$ python3 -q
>>> import numpy as np
>>> from numpy import linalg as LA
>>> np.set_printoptions(precision=3, suppress=True, linewidth=200)
>>> F = np.loadtxt("x.csv", delimiter=",")
>>> F
array([[3.3, 0. , 3. ],
       [4. , 0.3, 4. ],
       [3. , 0. , 3.3]])
>>> left, s, VT = LA.svd(F)
>>> s
array([8.469, 0.3  , 0.223])
>>> M2 = left[:, :1] @ np.diag(s[:1]) @ VT[:1]
>>> print(np.round(LA.norm(F - M2) / LA.norm(F), 3))
0.044
>>> LA.matrix_rank(M2)
np.int64(1)
>>> print(round(float(LA.norm(F - M2, 2)), 3), round(float(s[1]), 3))
0.3 0.3
>>> print(M2)
[[3.148 0.105 3.148]
 [4.003 0.134 4.003]
 [3.148 0.105 3.148]]
>>> r0 = np.array([9, 6, 0, 2])
>>> J = np.array([np.roll(r0, i) for i in range(4)])
>>> print(J)
[[9 6 0 2]
 [2 9 6 0]
 [0 2 9 6]
 [6 0 2 9]]
>>> q = J.astype(float).copy()
>>> for j in range(4):
...     q[:, j] -= q[:, :j] @ (q[:, :j].T @ q[:, j])
...     q[:, j] /= LA.norm(q[:, j])
... 
>>> np.round(q.T @ q, 3) + 0
array([[1., 0., 0., 0.],
       [0., 1., 0., 0.],
       [0., 0., 1., 0.],
       [0., 0., 0., 1.]])
>>> np.round(q.T @ J, 3) + 0
array([[11.   ,  6.545,  2.182,  6.545],
       [ 0.   ,  8.841,  6.529, -2.131],
       [ 0.   ,  0.   ,  8.58 ,  8.349],
       [ 0.   ,  0.   ,  0.   ,  1.976]])
>>> rng = np.random.default_rng(331426)
>>> z = rng.integers(0, 3, 5)
>>> arr = np.triu((z[:, None] == z) & (rng.random((5, 5)) < 0.8), 1).astype(int)
>>> arr += arr.T
>>> arr
array([[0, 1, 0, 0, 0],
       [1, 0, 0, 0, 0],
       [0, 0, 0, 1, 0],
       [0, 0, 1, 0, 0],
       [0, 0, 0, 0, 0]])
>>> print((arr + arr.T) / 2)
[[0. 1. 0. 0. 0.]
 [1. 0. 0. 0. 0.]
 [0. 0. 0. 1. 0.]
 [0. 0. 1. 0. 0.]
 [0. 0. 0. 0. 0.]]
>>> np.trace(arr)
np.int64(0)
>>> np.round(LA.det(arr), 3)
np.float64(0.0)
>>> np.allclose(arr @ arr.T, arr.T @ arr)
True
>>> LA.lstsq(arr[:-1].T, arr[-1])[2]
np.int32(4)
>>> np.abs(np.diag(LA.qr(arr)[1])) > 1e-9
array([ True,  True,  True,  True, False])
>>> print(np.unique(arr.round(6), axis=0).shape)
(5, 5)
>>> print(round(np.trace(LA.pinv(arr) @ arr), 3))
4.0
>>> print(np.allclose(arr[:-1].T @ LA.lstsq(arr[:-1].T, arr[-1])[0], arr[-1]))
True
>>> left, s, VT = LA.svd(arr)
>>> vecs = VT[:(s > 1e-8).sum()]
>>> vec = arr[0] + 4 * arr[4] + rng.integers(2) * np.eye(5)[4]
>>> vec
array([0., 1., 0., 0., 0.])
>>> vecs.T @ vecs
array([[1., 0., 0., 0., 0.],
       [0., 1., 0., 0., 0.],
       [0., 0., 1., 0., 0.],
       [0., 0., 0., 1., 0.],
       [0., 0., 0., 0., 0.]])
>>> vec = np.array([-3, 2, 1, -3, -2])
>>> h1 = np.maximum(arr @ vec, 0)
>>> np.tanh(arr @ vec)
array([ 0.964, -0.995, -0.995,  0.762,  0.   ])
>>> np.flatnonzero(h1 > 1e-9)
array([0, 3])
>>> print(np.maximum(arr @ (3 * vec), 0))
[6 0 0 3 0]
>>> np.maximum(arr @ vec, 0) - np.maximum(-arr @ vec, 0)
array([ 2, -3, -3,  1,  0])
>>> h1
array([2, 0, 0, 1, 0])
>>> arr.T @ h1
array([0, 2, 1, 0, 0])
>>> left, s, VT = LA.svd(arr, full_matrices=False)
>>> print(np.allclose(left * s @ VT, arr))
True
>>> left.T @ left
array([[1., 0., 0., 0., 0.],
       [0., 1., 0., 0., 0.],
       [0., 0., 1., 0., 0.],
       [0., 0., 0., 1., 0.],
       [0., 0., 0., 0., 1.]])
>>> np.sqrt((s ** 2).sum()), np.round(LA.norm(arr), 3)
(np.float64(2.0), np.float64(2.0))
>>> print(s / s[0])
[1. 1. 1. 1. 0.]
>>> VT @ VT.T
array([[1., 0., 0., 0., 0.],
       [0., 1., 0., 0., 0.],
       [0., 0., 1., 0., 0.],
       [0., 0., 0., 1., 0.],
       [0., 0., 0., 0., 1.]])
>>> left.T @ arr @ VT.T
array([[1., 0., 0., 0., 0.],
       [0., 1., 0., 0., 0.],
       [0., 0., 1., 0., 0.],
       [0., 0., 0., 1., 0.],
       [0., 0., 0., 0., 0.]])
>>> K = np.loadtxt("case19.csv", delimiter=",")
>>> print(K)
[[1.    0.    0.    0.    0.   ]
 [0.    0.667 0.    0.333 0.   ]
 [0.    0.    1.    0.    0.   ]
 [0.    0.    0.    1.    0.   ]
 [0.333 0.333 0.    0.    0.333]]
>>> ang = np.radians(15)
>>> Rm = np.eye(5)
>>> Rm[2, 2] = Rm[1, 1] = np.cos(ang)
>>> Rm[2, 1], Rm[1, 2] = -np.sin(ang), np.sin(ang)
>>> Rm
array([[ 1.   ,  0.   ,  0.   ,  0.   ,  0.   ],
       [ 0.   ,  0.966,  0.259,  0.   ,  0.   ],
       [ 0.   , -0.259,  0.966,  0.   ,  0.   ],
       [ 0.   ,  0.   ,  0.   ,  1.   ,  0.   ],
       [ 0.   ,  0.   ,  0.   ,  0.   ,  1.   ]])
>>> M2 = K @ Rm.T
>>> print(np.allclose(K @ K.T, M2 @ M2.T))
True
>>> print(M2)
[[ 1.     0.     0.     0.     0.   ]
 [ 0.     0.644 -0.173  0.333  0.   ]
 [ 0.     0.259  0.966  0.     0.   ]
 [ 0.     0.     0.     1.     0.   ]
 [ 0.333  0.322 -0.086  0.     0.333]]
>>> np.abs(M2 - K).max(axis=0)
array([0.   , 0.259, 0.173, 0.   , 0.   ])
>>> np.allclose(LA.norm(K, axis=1), LA.norm(M2, axis=1))
True
>>> print(LA.svd(K, compute_uv=False), LA.svd(M2, compute_uv=False))
[1.102 1.058 1.    0.692 0.275] [1.102 1.058 1.    0.692 0.275]
